% python3 -q
>>> import numpy as np
>>> np.set_printoptions(precision=3, suppress=True, linewidth=160)
>>> A = np.loadtxt("block19.csv", delimiter=",")
>>> A
array([[-0.154, -0.306, -0.46 , -0.344, -0.743],
       [ 0.926, -0.306,  0.041,  0.148, -0.16 ],
       [ 0.   ,  0.575, -0.015,  0.632, -0.52 ],
       [ 0.154,  0.202, -0.883,  0.108,  0.38 ],
       [-0.309, -0.664, -0.088,  0.67 ,  0.082]])
>>> q = A.astype(float).copy()
>>> for j in range(5):
...     q[:, j] -= q[:, :j] @ (q[:, :j].T @ q[:, j])
...     q[:, j] /= np.linalg.norm(q[:, j])
... 
>>> np.round(q.T @ q, 3) + 0
array([[1., 0., 0., 0., 0.],
       [0., 1., 0., 0., 0.],
       [0., 0., 1., 0., 0.],
       [0., 0., 0., 1., 0.],
       [0., 0., 0., 0., 1.]])
>>> np.round(q.T @ A, 3) + 0
array([[1., 0., 0., 0., 0.],
       [0., 1., 0., 0., 0.],
       [0., 0., 1., 0., 0.],
       [0., 0., 0., 1., 0.],
       [0., 0., 0., 0., 1.]])
>>> np.linalg.norm(A, axis=0)
array([1., 1., 1., 1., 1.])
>>> np.round(A @ A.T, 3) + 0
array([[1., 0., 0., 0., 0.],
       [0., 1., 0., 0., 0.],
       [0., 0., 1., 0., 0.],
       [0., 0., 0., 1., 0.],
       [0., 0., 0., 0., 1.]])
>>> np.round(A.T @ A, 3) + 0
array([[1., 0., 0., 0., 0.],
       [0., 1., 0., 0., 0.],
       [0., 0., 1., 0., 0.],
       [0., 0., 0., 1., 0.],
       [0., 0., 0., 0., 1.]])
>>> round(np.linalg.norm(A[1], 1), 3), np.round(np.linalg.norm(A[1], np.inf), 3)
(np.float64(1.581), np.float64(0.926))
>>> np.linalg.norm(A, axis=1)
array([1., 1., 1., 1., 1.])
>>> round(float(np.linalg.norm(A, 1)), 3), round(float(np.linalg.norm(A, np.inf)), 3)
(2.053, 2.008)
>>> round(A[1] @ A[3], 3)
np.float64(-0.0)
>>> vec = np.array([2, 0, 0, -1, 1])
>>> target = A @ vec
>>> target
array([-0.708,  1.544, -1.152,  0.58 , -1.205])
>>> np.round(np.linalg.solve(A, target + A[:, 4]), 3) + 0
array([ 2.,  0.,  0., -1.,  2.])
>>> K = np.load("layer3.npy")
>>> K
array([[ 0, -7,  0,  0,  0],
       [ 0,  0,  3,  0,  3],
       [ 2,  0,  0,  0,  0],
       [ 0,  0,  0,  0,  0],
       [ 0,  2,  0,  0,  0]])
>>> proj = np.triu(np.array([[-3, 1, 1, -1, 0],
...     [-1, 2, -2, 2, -1],
...     [1, 3, 1, 1, -1],
...     [-3, 1, 0, 3, 2],
...     [1, 3, -2, 1, 1]]), 1) + np.eye(5)
>>> B = proj @ K @ np.linalg.inv(proj)
>>> np.trace(B), np.trace(K)
(np.float64(0.0), np.int64(0))
>>> B
array([[  2.,  -9., -17.,  37., -97.],
       [ -4.,   2.,  11., -19.,  54.],
       [  2.,  -4., -10.,  20., -54.],
       [  0.,   4.,   8., -16.,  44.],
       [  0.,   2.,   4.,  -8.,  22.]])
>>> F = np.load("x.npy")
>>> F
array([[ 7,  7, 14,  7],
       [ 7,  7, 14,  0],
       [ 8,  3,  6,  3],
       [ 8,  6, 12,  6],
       [ 1,  1,  2,  4],
       [ 8,  0,  0,  9]])
>>> np.linalg.cond(F) > 100
np.True_
>>> np.argsort(-np.linalg.norm(F, axis=0).round(6), kind="stable")[:3]
array([2, 0, 3])
>>> u, r1 = F[4], F[2]
>>> u @ u
np.int64(22)
>>> p = (u @ r1) / (u @ u) * u
>>> np.linalg.matrix_rank(np.outer(u, r1))
np.int64(1)
>>> np.outer(u, r1)
array([[ 8,  3,  6,  3],
       [ 8,  3,  6,  3],
       [16,  6, 12,  6],
       [32, 12, 24, 12]])
>>> p
array([1.591, 1.591, 3.182, 6.364])
>>> feats = 0.9 ** np.abs(np.subtract.outer(np.arange(5), np.arange(5)))
>>> feats
array([[1.   , 0.9  , 0.81 , 0.729, 0.656],
       [0.9  , 1.   , 0.9  , 0.81 , 0.729],
       [0.81 , 0.9  , 1.   , 0.9  , 0.81 ],
       [0.729, 0.81 , 0.9  , 1.   , 0.9  ],
       [0.656, 0.729, 0.81 , 0.9  , 1.   ]])
>>> np.linalg.lstsq(K[:-1].T, K[-1])[2]
np.int32(3)
>>> np.round(K @ np.linalg.pinv(K) @ K, 3) + 0
array([[ 0., -7.,  0.,  0.,  0.],
       [ 0.,  0.,  3.,  0.,  3.],
       [ 2.,  0.,  0.,  0.,  0.],
       [ 0.,  0.,  0.,  0.,  0.],
       [ 0.,  2.,  0.,  0.,  0.]])
>>> np.unique(K.round(6), axis=0).shape
(5, 5)
>>> round(float(np.trace(np.linalg.pinv(K) @ K)), 3)
3.0
>>> evals, V = np.linalg.eigh(feats)
>>> vec = np.array([0, 2, 1, 1, 2])
>>> V * np.abs(evals) @ V.T
array([[1.   , 0.9  , 0.81 , 0.729, 0.656],
       [0.9  , 1.   , 0.9  , 0.81 , 0.729],
       [0.81 , 0.9  , 1.   , 0.9  , 0.81 ],
       [0.729, 0.81 , 0.9  , 1.   , 0.9  ],
       [0.656, 0.729, 0.81 , 0.9  , 1.   ]])
>>> np.abs(feats).sum(axis=1).max(), round(float(np.abs(evals).max()), 3)
(np.float64(4.42), 4.262)
>>> round(vec @ feats @ vec / (vec @ vec), 3), round(float(evals[0]), 3), np.round(evals[-1], 3)
(np.float64(3.131), 0.058, np.float64(4.262))
>>> (np.sign(V[:, -1].round(6)) == np.sign(V[0, -1].round(6))).astype(int)
array([1, 1, 1, 1, 1])
>>> round(vec @ feats @ vec, 3)
np.float64(31.312)
>>> V * np.sqrt(evals) @ V.T
array([[0.775, 0.433, 0.318, 0.254, 0.216],
       [0.433, 0.702, 0.402, 0.305, 0.254],
       [0.318, 0.402, 0.69 , 0.402, 0.318],
       [0.254, 0.305, 0.402, 0.702, 0.433],
       [0.216, 0.254, 0.318, 0.433, 0.775]])
>>> V * np.maximum(evals, 0) @ V.T
array([[1.   , 0.9  , 0.81 , 0.729, 0.656],
       [0.9  , 1.   , 0.9  , 0.81 , 0.729],
       [0.81 , 0.9  , 1.   , 0.9  , 0.81 ],
       [0.729, 0.81 , 0.9  , 1.   , 0.9  ],
       [0.656, 0.729, 0.81 , 0.9  , 1.   ]])
>>> B = np.linalg.inv(feats)
>>> round(np.linalg.slogdet(feats)[0], 3)
np.float64(1.0)
>>> np.allclose(B, feats.T)
False
>>> np.linalg.inv(B)
array([[1.   , 0.9  , 0.81 , 0.729, 0.656],
       [0.9  , 1.   , 0.9  , 0.81 , 0.729],
       [0.81 , 0.9  , 1.   , 0.9  , 0.81 ],
       [0.729, 0.81 , 0.9  , 1.   , 0.9  ],
       [0.656, 0.729, 0.81 , 0.9  , 1.   ]])
>>> round(float(np.linalg.det(feats) * np.linalg.det(B)), 3)
1.0
>>> np.round(np.linalg.cond(feats), 3)
np.float64(73.429)
>>> (np.abs(B) > 1e-9).astype(int)
array([[1, 1, 0, 0, 0],
       [1, 1, 1, 0, 0],
       [0, 1, 1, 1, 0],
       [0, 0, 1, 1, 1],
       [0, 0, 0, 1, 1]])
>>> np.round(np.linalg.det(feats) * B, 3) + 0
array([[ 0.007, -0.006,  0.   ,  0.   ,  0.   ],
       [-0.006,  0.012, -0.006,  0.   ,  0.   ],
       [ 0.   , -0.006,  0.012, -0.006,  0.   ],
       [ 0.   ,  0.   , -0.006,  0.012, -0.006],
       [ 0.   ,  0.   ,  0.   , -0.006,  0.007]])
